>>> import numpy as np
>>> np.set_printoptions(suppress=True, linewidth=160)
>>> rnd = lambda a: np.round(a, 3) + 0
>>> f = np.array([4, 5, 1, 3, 1, 4, 2])
>>> rng = np.random.default_rng(9598)
>>> m1 = np.outer(rng.normal(size=25), f) + 0.1 * rng.normal(size=(25, 7))
>>> rnd(m1)
array([[ -7.24 ,  -9.036,  -1.851,  -5.508,  -1.802,  -7.37 ,  -3.596],
       [ -3.837,  -4.857,  -0.873,  -2.871,  -0.948,  -3.716,  -1.986],
       [ -5.143,  -6.219,  -1.145,  -3.944,  -1.287,  -5.074,  -2.51 ],
       [ -1.692,  -2.074,  -0.58 ,  -1.331,  -0.461,  -1.775,  -0.966],
       [ -3.148,  -3.945,  -0.667,  -2.236,  -0.867,  -3.151,  -1.475],
       [ -4.346,  -5.037,  -0.978,  -3.082,  -0.98 ,  -4.161,  -2.131],
       [ -4.847,  -6.27 ,  -1.403,  -3.894,  -1.261,  -5.162,  -2.635],
       [  2.487,   3.02 ,   0.695,   1.688,   0.574,   2.37 ,   1.339],
       [ -3.528,  -4.388,  -0.949,  -2.563,  -0.851,  -3.583,  -1.577],
       [ -0.218,  -0.641,  -0.074,  -0.541,   0.031,  -0.514,  -0.28 ],
       [ -0.946,  -1.4  ,  -0.104,  -0.797,  -0.214,  -1.142,  -0.786],
       [  4.47 ,   5.969,   1.389,   3.69 ,   1.059,   4.565,   2.251],
       [ -5.628,  -6.859,  -1.371,  -4.317,  -1.405,  -5.676,  -2.808],
       [  1.88 ,   2.528,   0.564,   1.553,   0.468,   1.994,   1.074],
       [  8.884,  11.086,   2.242,   6.528,   2.2  ,   8.847,   4.595],
       [ -4.071,  -5.051,  -1.049,  -3.125,  -1.12 ,  -3.983,  -2.061],
       [-11.569, -14.562,  -2.987,  -8.875,  -2.967, -11.793,  -5.957],
       [  4.24 ,   5.231,   0.944,   3.132,   1.194,   4.023,   2.196],
       [ -0.638,  -0.861,  -0.171,  -0.189,  -0.06 ,  -0.667,  -0.159],
       [ -1.102,  -1.732,  -0.334,  -0.925,  -0.239,  -1.352,  -0.535],
       [  2.711,   3.424,   0.667,   1.96 ,   0.856,   2.683,   1.317],
       [  0.113,  -0.082,   0.158,   0.016,  -0.092,   0.124,   0.102],
       [ -0.82 ,  -0.99 ,  -0.21 ,  -0.829,  -0.335,  -0.66 ,  -0.586],
       [  3.371,   4.206,   0.815,   2.527,   1.04 ,   3.387,   1.835],
       [  7.179,   8.985,   1.728,   5.337,   1.605,   7.269,   3.479]])
>>> C2 = m1.T @ m1
>>> rnd(np.linalg.eigvalsh(C2)[::-1])
array([2466.103,    0.468,    0.449,    0.222,    0.197,    0.18 ,    0.111])
>>> rnd(np.diag(C2))
array([543.37 , 850.954,  34.98 , 311.829,  34.624, 551.58 , 140.394])
>>> np.linalg.matrix_rank(C2)
np.int64(7)
>>> rnd(np.linalg.svd(m1, compute_uv=False) ** 2)
array([2466.103,    0.468,    0.449,    0.222,    0.197,    0.18 ,    0.111])
>>> (m1 @ m1.T).shape
(25, 25)
>>> np.allclose(C2, C2.T)
True
>>> left, sv, VT = np.linalg.svd(m1)
>>> rnd(sv)
array([49.66 ,  0.684,  0.67 ,  0.471,  0.443,  0.425,  0.334])
>>> M2 = left[:, :1] @ np.diag(sv[:1]) @ VT[:1]
>>> rnd(np.linalg.norm(m1 - M2, 2)), rnd(sv[1])
(np.float64(0.684), np.float64(0.684))
>>> rnd(np.linalg.norm(m1 - M2) / np.linalg.norm(m1))
np.float64(0.026)
>>> rnd(np.abs(m1 - M2).max())
np.float64(0.256)
>>> np.linalg.matrix_rank(m1, rtol=0.1)
np.int64(1)
>>> [round(float(x), 3) for x in np.linalg.svd(m1, compute_uv=False)[:3]]
[49.66, 0.684, 0.67]
>>> t3 = np.stack([m1, 4 * m1, m1[::-1]])
>>> (t3 @ m1.T).shape
(3, 25, 25)
>>> rnd(np.linalg.norm(t3, axis=(1, 2)))
array([ 49.676, 198.705,  49.676])
>>> t3.shape
(3, 25, 7)
>>> arr = np.load("block9.npy")
>>> rnd(arr)
array([[ 0.194,  0.054, -0.685,  1.746,  0.287, -0.223, -0.08 ,  0.549],
       [ 0.324,  0.595, -0.555, -0.519,  1.198,  0.646, -1.018,  0.272],
       [ 0.13 , -0.147,  0.628,  0.196,  1.325,  0.384,  1.255, -0.225],
       [-1.815,  0.206, -0.347, -0.175,  0.278, -0.089,  0.254,  0.602],
       [-0.389, -0.314, -0.658,  0.125,  0.48 , -0.644, -0.284, -1.604],
       [ 0.194, -1.735, -0.602, -0.432,  0.237, -0.035,  0.011,  0.589],
       [ 0.454,  0.447,  0.002, -0.502,  0.428, -1.681,  0.239,  0.524],
       [ 0.389,  0.521, -1.383, -0.396, -0.422,  0.367,  1.086, -0.126]])
>>> left, sv, VT = np.linalg.svd(arr, full_matrices=False)
>>> rnd(left.T @ left)
array([[1., 0., 0., 0., 0., 0., 0., 0.],
       [0., 1., 0., 0., 0., 0., 0., 0.],
       [0., 0., 1., 0., 0., 0., 0., 0.],
       [0., 0., 0., 1., 0., 0., 0., 0.],
       [0., 0., 0., 0., 1., 0., 0., 0.],
       [0., 0., 0., 0., 0., 1., 0., 0.],
       [0., 0., 0., 0., 0., 0., 1., 0.],
       [0., 0., 0., 0., 0., 0., 0., 1.]])
>>> np.allclose(left * sv @ VT, arr)
True
>>> rnd(np.linalg.norm(arr, axis=0))
array([2., 2., 2., 2., 2., 2., 2., 2.])
>>> rnd(arr @ arr.T)
array([[4., 0., 0., 0., 0., 0., 0., 0.],
       [0., 4., 0., 0., 0., 0., 0., 0.],
       [0., 0., 4., 0., 0., 0., 0., 0.],
       [0., 0., 0., 4., 0., 0., 0., 0.],
       [0., 0., 0., 0., 4., 0., 0., 0.],
       [0., 0., 0., 0., 0., 4., 0., 0.],
       [0., 0., 0., 0., 0., 0., 4., 0.],
       [0., 0., 0., 0., 0., 0., 0., 4.]])
>>> M2 = np.array([[0, 2], [3, 1], [0, 1], [1, -5], [0, 0], [-3, -5], [3, -4], [-4, -1]])
>>> np.vstack([arr, M2.T]).shape
(10, 8)
>>> np.linalg.matrix_rank(np.vstack([arr, M2.T]))
np.int64(8)
>>> rnd(np.einsum("ij,ij->i", arr, arr))
array([4., 4., 4., 4., 4., 4., 4., 4.])
>>> W0 = np.loadtxt("case4.csv", delimiter=",")
>>> rnd(W0)
array([[ 0.253, -1.669, -0.459, -0.97 ],
       [ 1.391,  0.448, -1.346,  0.23 ],
       [ 1.391, -0.318,  1.377,  0.258],
       [ 0.253,  0.956,  0.286, -1.715]])
>>> rnd(arr.sum(axis=0))
array([-0.519, -0.373, -3.6  ,  0.043,  3.812, -1.276,  1.462,  0.58 ])
>>> rnd(np.linalg.norm(arr))
np.float64(5.657)
>>> rnd(arr.sum(axis=1))
array([ 1.844,  0.942,  3.545, -1.085, -3.289, -1.772, -0.09 ,  0.036])
>>> rnd(np.linalg.svd(arr, compute_uv=False))
array([2., 2., 2., 2., 2., 2., 2., 2.])
>>> arr.shape
(8, 8)
>>> np.unravel_index(np.abs(arr).argmax(), arr.shape)
(np.int64(3), np.int64(0))
>>> rnd(np.linalg.pinv(W0))
array([[ 0.063,  0.348,  0.348,  0.063],
       [-0.417,  0.112, -0.08 ,  0.239],
       [-0.115, -0.336,  0.344,  0.072],
       [-0.242,  0.058,  0.064, -0.429]])
>>> rnd(W0 @ W0.T)
array([[4., 0., 0., 0.],
       [0., 4., 0., 0.],
       [0., 0., 4., 0.],
       [0., 0., 0., 4.]])
>>> rnd(np.linalg.norm(W0, axis=0))
array([2., 2., 2., 2.])
>>> rnd(np.linalg.svd(W0, compute_uv=False))
array([2., 2., 2., 2.])
